In [1]: import numpy as np

In [2]: from numpy import linalg as LA

In [3]: np.set_printoptions(precision=2, suppress=True, linewidth=160)

In [4]: tidy = lambda a: np.round(a, 2) + 0

In [5]: mat = np.load("case19.npy")

In [6]: mat
Out[6]: 
array([[1, 0],
       [0, 0],
       [5, 0]])

In [7]: # row 2 is much longer than the rest

In [8]: left, sigma, Vh = LA.svd(mat)

In [9]: V = Vh[:(sigma > 1e-8).sum()]

In [10]: rng = np.random.default_rng(680831)

In [11]: vec = mat[1] + 5 * mat[2] + rng.integers(2) * np.eye(2)[0]

In [12]: vec
Out[12]: array([26.,  0.])

In [13]: LA.matrix_rank(np.vstack([mat, vec]))
Out[13]: np.int64(1)

In [14]: print(np.diag(V.T @ V))
[1. 0.]

In [15]: tidy(LA.norm(vec - V.T @ V @ vec))
Out[15]: np.float64(0.0)

In [16]: left, sigma, Vh = LA.svd(mat)

In [17]: print(tidy(sigma))
[5.1 0. ]

In [18]: Y = left[:, :1] @ np.diag(sigma[:1]) @ Vh[:1]

In [19]: tidy(LA.norm(mat - Y) / LA.norm(mat))
Out[19]: np.float64(0.0)

In [20]: LA.matrix_rank(mat, rtol=0.05)
Out[20]: np.int64(1)

In [21]: tidy(np.abs(mat - Y).max())
Out[21]: np.float64(0.0)

In [22]: tidy(Y)
Out[22]: 
array([[1., 0.],
       [0., 0.],
       [5., 0.]])

In [23]: LA.matrix_rank(Y)
Out[23]: np.int64(1)

In [24]: A = np.loadtxt("layer4.csv", delimiter=",")

In [25]: A
Out[25]: 
array([[ 0.54, -0.59,  0.41,  0.18,  0.41],
       [-0.46,  0.37, -0.96, -0.56, -0.82],
       [ 0.29, -0.89, -0.9 , -0.26, -0.02],
       [-0.21,  0.42,  0.74,  0.24,  0.3 ],
       [-0.04,  0.75, -0.41, -0.29, -0.69],
       [ 0.75, -0.98, -1.  , -0.91, -0.96],
       [-0.96, -1.  , -0.97,  0.21,  0.96],
       [ 1.  ,  0.99,  0.28, -0.66, -0.99],
       [ 0.05, -0.97, -1.  , -0.85, -0.9 ],
       [-0.98, -0.62,  0.99,  0.84,  0.99],
       [-0.02,  0.54,  0.49,  0.07, -0.09],
       [ 0.87,  0.97,  1.  ,  0.6 ,  0.23],
       [ 0.33,  0.44,  0.71,  0.16,  0.05],
       [ 1.  ,  0.88, -0.99, -0.91, -1.  ],
       [ 0.57,  0.9 ,  1.  ,  0.9 ,  0.96],
       [ 1.  ,  0.99,  0.99, -0.1 , -0.94],
       [ 0.92,  0.98,  0.93, -0.08, -0.85],
       [-0.99, -0.66,  1.  ,  0.96,  1.  ],
       [ 0.17,  0.08, -0.93, -0.52, -0.78],
       [ 0.69,  0.77,  0.11, -0.24, -0.74],
       [ 0.51,  0.74, -0.99, -0.81, -0.98]])

In [26]: Y = np.c_[A[:, :2] @ np.array([[-7, -8], [-3, -4]]), np.array([3, -9, 6, 4, -1, -4, 3, 2, 5, -4, -4, 4, -6, 3, -7, 0, 0, -3, -8, 7, -4])]

In [27]: tidy(Y)
Out[27]: 
array([[ -2.01,  -1.96,   3.  ],
       [  2.11,   2.2 ,  -9.  ],
       [  0.64,   1.24,   6.  ],
       [  0.21,   0.  ,   4.  ],
       [ -1.97,  -2.68,  -1.  ],
       [ -2.31,  -2.08,  -4.  ],
       [  9.72,  11.68,   3.  ],
       [ -9.97, -11.96,   2.  ],
       [  2.56,   3.48,   5.  ],
       [  8.72,  10.32,  -4.  ],
       [ -1.48,  -2.  ,  -4.  ],
       [ -9.  , -10.84,   4.  ],
       [ -3.63,  -4.4 ,  -6.  ],
       [ -9.64, -11.52,   3.  ],
       [ -6.69,  -8.16,  -7.  ],
       [ -9.97, -11.96,   0.  ],
       [ -9.38, -11.28,   0.  ],
       [  8.91,  10.56,  -3.  ],
       [ -1.43,  -1.68,  -8.  ],
       [ -7.14,  -8.6 ,   7.  ],
       [ -5.79,  -7.04,  -4.  ]])

In [28]: print(tidy(LA.lstsq(A, Y[:, 0])[0]))
[-7. -3.  0.  0.  0.]

In [29]: LA.matrix_rank(np.c_[A, Y])
Out[29]: np.int64(6)

In [30]: tidy(LA.norm(Y - A @ LA.lstsq(A, Y)[0], axis=0))
Out[30]: array([ 0.  ,  0.  , 20.03])

In [31]: LA.matrix_rank(Y)
Out[31]: np.int64(3)
